$ python3 -q
>>> import numpy as np
>>> np.set_printoptions(precision=2, suppress=True, linewidth=120)
>>> X = np.loadtxt("w.csv", delimiter=",")
>>> X
array([[-0.8 , -0.9 , -1.4 , -0.3 ,  1.36],
       [-0.7 , -2.4 , -1.3 ,  0.7 ,  1.35],
       [ 1.1 ,  0.7 , -1.1 , -0.5 ,  1.13],
       [-2.  , -1.6 , -0.4 , -0.5 ,  0.48],
       [ 0.6 ,  0.3 ,  0.3 ,  0.2 , -0.2 ],
       [ 0.5 , -1.9 ,  0.1 ,  0.  ,  0.1 ],
       [ 0.7 ,  0.4 , -1.7 , -0.1 ,  1.54],
       [-0.1 ,  1.  ,  0.9 ,  0.8 , -0.84],
       [ 0.2 ,  0.4 , -1.7 ,  2.2 ,  1.7 ],
       [-1.9 ,  1.6 , -0.1 , -1.  ,  0.31],
       [ 1.3 , -1.2 , -0.8 , -0.4 ,  0.92],
       [-1.4 , -0.4 ,  0.6 , -0.5 , -0.61],
       [ 0.9 ,  0.4 ,  1.2 ,  0.5 , -1.14],
       [ 1.8 ,  0.4 , -0.8 , -0.5 ,  0.81],
       [ 0.6 , -1.4 ,  2.6 , -0.8 , -2.67],
       [ 0.2 , -0.1 ,  0.9 ,  1.5 , -0.79]])
>>> z = X[:, 3] > np.median(X[:, 3])
>>> u = X[z].mean(axis=0) - X[~z].mean(axis=0)
>>> print(np.argsort(-np.abs(u).round(6), kind="stable"))
[3 0 1 2 4]
>>> ((X - X.mean(axis=0)) @ u > 0).astype(int)
array([0, 1, 0, 0, 1, 0, 1, 1, 1, 0, 0, 0, 1, 1, 0, 1])
>>> u.round(2) + 0
array([0.45, 0.11, 0.01, 1.29, 0.  ])
>>> z.astype(int)
array([0, 1, 0, 0, 1, 1, 1, 1, 1, 0, 0, 0, 1, 0, 0, 1])
>>> x = np.array([-2, 0, 1, 0, 0])
>>> np.einsum("ij,j->i", X, x)
array([ 0.2,  0.1, -3.3,  3.6, -0.9, -0.9, -3.1,  1.1, -2.1,  3.7, -3.4,  3.4, -0.6, -4.4,  1.4,  0.5])
>>> print(X @ (2 * x))
[ 0.4  0.2 -6.6  7.2 -1.8 -1.8 -6.2  2.2 -4.2  7.4 -6.8  6.8 -1.2 -8.8  2.8  1. ]
>>> X @ np.eye(5)[4]
array([ 1.36,  1.35,  1.13,  0.48, -0.2 ,  0.1 ,  1.54, -0.84,  1.7 ,  0.31,  0.92, -0.61, -1.14,  0.81, -2.67, -0.79])
>>> (X * x).sum(axis=1)
array([ 0.2,  0.1, -3.3,  3.6, -0.9, -0.9, -3.1,  1.1, -2.1,  3.7, -3.4,  3.4, -0.6, -4.4,  1.4,  0.5])
>>> np.linalg.norm(X @ x) <= np.linalg.norm(X, 2) * np.linalg.norm(x) + 1e-9
np.True_
>>> X * x
array([[ 1.6, -0. , -1.4, -0. ,  0. ],
       [ 1.4, -0. , -1.3,  0. ,  0. ],
       [-2.2,  0. , -1.1, -0. ,  0. ],
       [ 4. , -0. , -0.4, -0. ,  0. ],
       [-1.2,  0. ,  0.3,  0. , -0. ],
       [-1. , -0. ,  0.1,  0. ,  0. ],
       [-1.4,  0. , -1.7, -0. ,  0. ],
       [ 0.2,  0. ,  0.9,  0. , -0. ],
       [-0.4,  0. , -1.7,  0. ,  0. ],
       [ 3.8,  0. , -0.1, -0. ,  0. ],
       [-2.6, -0. , -0.8, -0. ,  0. ],
       [ 2.8, -0. ,  0.6, -0. , -0. ],
       [-1.8,  0. ,  1.2,  0. , -0. ],
       [-3.6,  0. , -0.8, -0. ,  0. ],
       [-1.2, -0. ,  2.6, -0. , -0. ],
       [-0.4, -0. ,  0.9,  0. , -0. ]])
>>> J = np.load("case5.npy")
>>> print(J)
[[ 2.  2. -3.  3. -1.]
 [ 0.  0.  1.  0.  2.]
 [ 0.  3.  1.  0.  2.]
 [ 0.  1.  0.  1.  0.]
 [ 0.  0.  2.  3.  1.]]
>>> u, v = J[1], J[4]
>>> u @ u
np.float64(5.0)
>>> u @ v
np.float64(4.0)
>>> pr = (u @ v) / (u @ u) * u
>>> pr
array([0. , 0. , 0.8, 0. , 1.6])
>>> np.linalg.matrix_rank(np.outer(u, v))
np.int64(1)
